>>> import numpy as np
>>> np.set_printoptions(suppress=True, linewidth=160)
>>> def tidy(a):
...     return np.round(a, 2) + 0
... 
>>> W0 = np.loadtxt("x.csv", delimiter=",")
>>> print(tidy(W0))
[[ 0.38 -0.13  0.33 -0.02  0.32  0.09]
 [-0.13  0.87  0.02 -0.24  0.02  0.18]
 [ 0.33  0.02  0.8  -0.11 -0.19  0.03]
 [-0.02 -0.24 -0.11  0.4  -0.1   0.4 ]
 [ 0.32  0.02 -0.19 -0.1   0.82  0.03]
 [ 0.09  0.18  0.03  0.4   0.03  0.73]]
>>> # applying it twice changes nothing
>>> r = np.linalg.matrix_rank(W0)
>>> print(r)
4
>>> null = np.linalg.svd(W0)[2][r:].T
>>> print([int(np.linalg.matrix_rank(W0[:i])) for i in range(1, len(W0) + 1)])
[1, 2, 3, 4, 4, 4]
>>> print(tidy(null @ null.T))
[[ 0.62  0.13 -0.33  0.02 -0.32 -0.09]
 [ 0.13  0.13 -0.02  0.24 -0.02 -0.18]
 [-0.33 -0.02  0.2   0.11  0.19 -0.03]
 [ 0.02  0.24  0.11  0.6   0.1  -0.4 ]
 [-0.32 -0.02  0.19  0.1   0.18 -0.03]
 [-0.09 -0.18 -0.03 -0.4  -0.03  0.27]]
>>> print(null.shape)
(6, 2)
>>> print(np.linalg.matrix_rank(W0.T @ W0), np.linalg.matrix_rank(W0 @ W0.T))
4 4
>>> print(np.allclose(W0 @ null, 0))
True
>>> M2 = W0 / np.sqrt((W0 ** 2).mean(axis=1, keepdims=True))
>>> print(np.linalg.matrix_rank(M2) == np.linalg.matrix_rank(W0))
True
>>> print(np.linalg.matrix_rank(W0 - W0.mean(axis=1, keepdims=True)))
4
>>> print(tidy(M2[1]))
[-0.35  2.29  0.06 -0.64  0.06  0.47]
>>> print(tidy(np.linalg.norm(M2, axis=1)))
[2.45 2.45 2.45 2.45 2.45 2.45]
>>> print(np.allclose(W0[:-1].T @ np.linalg.lstsq(W0[:-1].T, W0[-1])[0], W0[-1]))
True
>>> print(np.abs(np.diag(np.linalg.qr(W0)[1])) > 1e-9)
[ True  True  True  True False False]
>>> print(tidy(np.trace(np.linalg.pinv(W0) @ W0)))
4.0
